>>> import numpy as np
>>> np.set_printoptions(suppress=True, linewidth=140)
>>> rng = np.random.default_rng(43793)
>>> lab = rng.integers(0, 2, 8)
>>> E = np.triu((lab[:, None] == lab) & (rng.random((8, 8)) < 0.8), 1).astype(int)
>>> E += E.T
>>> E
array([[0, 0, 1, 0, 0, 0, 0, 0],
       [0, 0, 0, 1, 1, 1, 0, 0],
       [1, 0, 0, 0, 0, 0, 0, 0],
       [0, 1, 0, 0, 1, 1, 1, 1],
       [0, 1, 0, 1, 0, 0, 1, 0],
       [0, 1, 0, 1, 0, 0, 1, 1],
       [0, 0, 0, 1, 1, 1, 0, 1],
       [0, 0, 0, 1, 0, 1, 1, 0]])
>>> round(np.linalg.eigvalsh(E).min(), 2)
np.float64(-2.0)
>>> np.all(np.linalg.eigvalsh(E) > 0)
np.False_
>>> [round(float(np.linalg.det(E[:i, :i])), 2) + 0 for i in range(1, 9)]
[0.0, 0.0, 0.0, 1.0, -2.0, 0.0, 0.0, 0.0]
>>> np.argsort(-np.linalg.norm(E, axis=0).round(6), kind="stable")[:3]
array([3, 5, 6])
>>> np.linalg.matrix_rank(E, rtol=0.1)
np.int64(7)
>>> round(float(np.linalg.norm(E, 2) / np.linalg.norm(E)), 2)
0.77
>>> [round(float(x), 2) for x in np.linalg.svd(E, compute_uv=False)[:3]]
[3.78, 2.0, 1.49]
>>> M2 = E / np.sqrt((E ** 2).mean(axis=1, keepdims=True))
>>> np.linalg.matrix_rank(M2) == np.linalg.matrix_rank(E)
np.True_
>>> np.round(E - E.mean(axis=1, keepdims=True), 2)
array([[-0.12, -0.12,  0.88, -0.12, -0.12, -0.12, -0.12, -0.12],
       [-0.38, -0.38, -0.38,  0.62,  0.62,  0.62, -0.38, -0.38],
       [ 0.88, -0.12, -0.12, -0.12, -0.12, -0.12, -0.12, -0.12],
       [-0.62,  0.38, -0.62, -0.62,  0.38,  0.38,  0.38,  0.38],
       [-0.38,  0.62, -0.38,  0.62, -0.38, -0.38,  0.62, -0.38],
       [-0.5 ,  0.5 , -0.5 ,  0.5 , -0.5 , -0.5 ,  0.5 ,  0.5 ],
       [-0.5 , -0.5 , -0.5 ,  0.5 ,  0.5 ,  0.5 , -0.5 ,  0.5 ],
       [-0.38, -0.38, -0.38,  0.62, -0.38,  0.62,  0.62, -0.38]])
>>> np.trace(E @ E @ E) // 6
np.int64(7)
>>> E.sum(axis=0)
array([1, 3, 1, 5, 3, 4, 4, 3])
>>> low = np.diag(E.sum(axis=1)) - E
>>> np.linalg.matrix_rank(low)
np.int64(6)
>>> low @ np.ones(8)
array([0., 0., 0., 0., 0., 0., 0., 0.])
>>> (np.linalg.eigvalsh(low) < 1e-8).sum()
np.int64(2)
>>> low
array([[ 1,  0, -1,  0,  0,  0,  0,  0],
       [ 0,  3,  0, -1, -1, -1,  0,  0],
       [-1,  0,  1,  0,  0,  0,  0,  0],
       [ 0, -1,  0,  5, -1, -1, -1, -1],
       [ 0, -1,  0, -1,  3,  0, -1,  0],
       [ 0, -1,  0, -1,  0,  4, -1, -1],
       [ 0,  0,  0, -1, -1, -1,  4, -1],
       [ 0,  0,  0, -1,  0, -1, -1,  3]])
>>> np.round(np.linalg.eigvalsh(low), 2) + 0
array([0.  , 0.  , 2.  , 2.38, 3.38, 4.62, 5.62, 6.  ])
>>> M2 = np.array([[1, 1, 1], [0, 1, 0], [-1, 0, 2]])
>>> basis = np.array([[-2]])
>>> M = np.block([[M2, np.zeros((3, 1))], [np.zeros((1, 3)), basis]])
>>> M
array([[ 1.,  1.,  1.,  0.],
       [ 0.,  1.,  0.,  0.],
       [-1.,  0.,  2.,  0.],
       [ 0.,  0.,  0., -2.]])
>>> np.round(np.linalg.det(M), 2)
np.float64(-6.0)
>>> (M != 0).astype(int)
array([[1, 1, 1, 0],
       [0, 1, 0, 0],
       [1, 0, 1, 0],
       [0, 0, 0, 1]])
>>> np.flatnonzero(np.linalg.matrix_power((M != 0) + (M.T != 0) + np.eye(4), 4)[2])
array([0, 1, 2])
>>> np.round(np.sort(np.linalg.eigvals(M).real), 2)
array([-2. ,  1. ,  1.5,  1.5])
>>> Uu, sv, vt = np.linalg.svd(E)
>>> V = vt[:(sv > 1e-8).sum()]
>>> x0 = E[2] + -3 * E[1] + rng.integers(2) * np.eye(8)[0]
>>> x0
array([ 2.,  0.,  0., -3., -3., -3.,  0.,  0.])
>>> np.linalg.matrix_rank(np.vstack([E, x0]))
np.int64(7)
>>> np.round(np.linalg.norm(x0 - V.T @ V @ x0), 2)
np.float64(0.0)
>>> M2 = M[0, 0] * M[1:] - np.outer(M[1:, 0], M[0])
>>> M2
array([[ 0.,  1.,  0.,  0.],
       [ 0.,  1.,  3.,  0.],
       [ 0.,  0.,  0., -2.]])
>>> np.flatnonzero(~M2.round(6).any(axis=1))
array([], dtype=int64)
>>> cov = M2.T @ M2
>>> np.diag(cov)
array([0., 2., 9., 4.])
>>> np.linalg.matrix_rank(cov)
np.int64(3)
>>> np.allclose(cov, cov.T)
True
>>> f = np.array([2, 1, -1, -1])
>>> M2 = M + np.outer(f, np.eye(4)[1])
>>> M2
array([[ 1.,  3.,  1.,  0.],
       [ 0.,  2.,  0.,  0.],
       [-1., -1.,  2.,  0.],
       [ 0., -1.,  0., -2.]])
>>> round(float(np.linalg.det(M2) / np.linalg.det(M)), 2), round(float(1 + np.linalg.solve(M, f)[1]), 2)
(2.0, 2.0)
>>> A = np.load("sample2.npy")
>>> A
array([[1, 0, 0, 0, 0, 0, 0],
       [1, 1, 0, 0, 0, 0, 0],
       [9, 0, 1, 0, 0, 0, 0],
       [6, 6, 6, 1, 0, 0, 0],
       [1, 3, 2, 7, 1, 0, 0],
       [9, 1, 2, 6, 9, 1, 0],
       [6, 8, 5, 8, 8, 9, 1]])
>>> # triangular
>>> w1 = np.array([[1, -3, 3, -5, 4, -2],
...     [5, -2, 1, 1, -4, -5],
...     [3, -5, 2, -1, -3, -4],
...     [4, -3, 0, 5, -1, -2],
...     [3, 0, -1, 2, -2, 1],
...     [-4, 3, 1, -3, 2, 2],
...     [-3, 4, 0, -1, 4, -2]])
>>> c = np.array([-3, 2, 3, 0, -8, 4])
>>> hid = np.maximum(A @ w1 + c, 0)
>>> np.linalg.matrix_rank(hid)
np.int64(5)
>>> basis = np.array([[-9, 0], [7, -5], [-6, -5], [-2, 7], [7, 8], [-4, -7]])
>>> hid @ basis
array([[ -44,  -44],
       [ -69,  -35],
       [ -98,   40],
       [-729, -195],
       [-588,  171],
       [-738, -135],
       [-917, -193]])
>>> (hid @ basis).round(6).argmax(axis=1)
array([0, 1, 1, 1, 1, 1, 1])
>>> t = rng.uniform(0, 2 * np.pi, 22)
>>> O, _ = np.linalg.qr(np.array([[-1.3, -0.5],
...     [0.1, 1.6],
...     [-0.7, 1.9],
...     [0.6, 0.4],
...     [1.6, 0.3],
...     [2.7, -1.4],
...     [0.7, -1.4],
...     [1.7, -1.0]]))
>>> data = 5 * np.c_[np.cos(t), np.sin(t)] @ O.T
>>> data.round(2)
array([[-2.33,  1.79,  0.98,  1.25,  2.54,  2.32, -0.47,  1.34],
       [ 2.34, -2.19, -1.53, -1.3 , -2.47, -1.72,  0.89, -0.93],
       [-1.24, -0.46, -1.43,  0.51,  1.64,  3.44,  1.26,  2.21],
       [ 0.89, -2.44, -2.82, -0.67, -0.62,  1.85,  2.06,  1.35],
       [-2.33,  2.23,  1.6 ,  1.3 ,  2.45,  1.64, -0.94,  0.88],
       [-1.81,  2.72,  2.61,  1.11,  1.7 , -0.28, -1.79, -0.37],
       [-2.34,  1.92,  1.15,  1.27,  2.53,  2.15, -0.6 ,  1.22],
       [ 0.47,  1.36,  2.19, -0.07, -0.86, -3.16, -1.74, -2.09],
       [ 2.31, -2.31, -1.72, -1.3 , -2.41, -1.47,  1.04, -0.76],
       [-1.83,  2.72,  2.6 ,  1.12,  1.73, -0.23, -1.77, -0.34],
       [-2.02,  0.84, -0.14,  1.01,  2.35,  3.13,  0.36,  1.92],
       [-0.48,  2.18,  2.72,  0.45,  0.16, -2.35, -2.03, -1.64],
       [ 0.87, -2.43, -2.81, -0.66, -0.6 ,  1.88,  2.06,  1.36],
       [-2.3 ,  1.63,  0.79,  1.22,  2.54,  2.5 , -0.32,  1.46],
       [-0.93, -0.85, -1.78,  0.33,  1.33,  3.37,  1.49,  2.19],
       [-0.79, -1.01, -1.92,  0.25,  1.19,  3.32,  1.57,  2.17],
       [-1.1 ,  2.55,  2.83,  0.77,  0.85, -1.57, -2.04, -1.17],
       [-1.5 , -0.08, -1.08,  0.67,  1.89,  3.43,  1.02,  2.17],
       [ 1.85, -0.5 ,  0.5 , -0.89, -2.21, -3.29, -0.61, -2.04],
       [ 0.53,  1.29,  2.14, -0.1 , -0.93, -3.19, -1.71, -2.11],
       [ 2.23, -1.38, -0.48, -1.16, -2.5 , -2.75,  0.09, -1.64],
       [ 0.75, -2.36, -2.79, -0.59, -0.45,  2.04,  2.06,  1.46]])
>>> # looks like rank 2
>>> D = np.linalg.norm(data[:, None] - data[None], axis=-1)
>>> D[2].round(6).argsort(kind="stable")[:4]
array([ 2, 17, 14, 15])
>>> np.round(np.linalg.norm(data, axis=1), 2)
array([5., 5., 5., 5., 5., 5., 5., 5., 5., 5., 5., 5., 5., 5., 5., 5., 5., 5., 5., 5., 5., 5.])
>>> np.unravel_index(D.round(6).argmax(), D.shape)
(np.int64(1), np.int64(4))
>>> (D + 1e9 * np.eye(22)).round(6).argmin(axis=1)
array([ 6,  8, 17, 12,  6,  9,  0, 19,  1,  5, 13, 16,  3,  0, 15, 14, 11,  2, 20,  7, 18, 12])
>>> np.flatnonzero(D[2] < D.mean() / 2)
array([ 2, 10, 14, 15, 17])
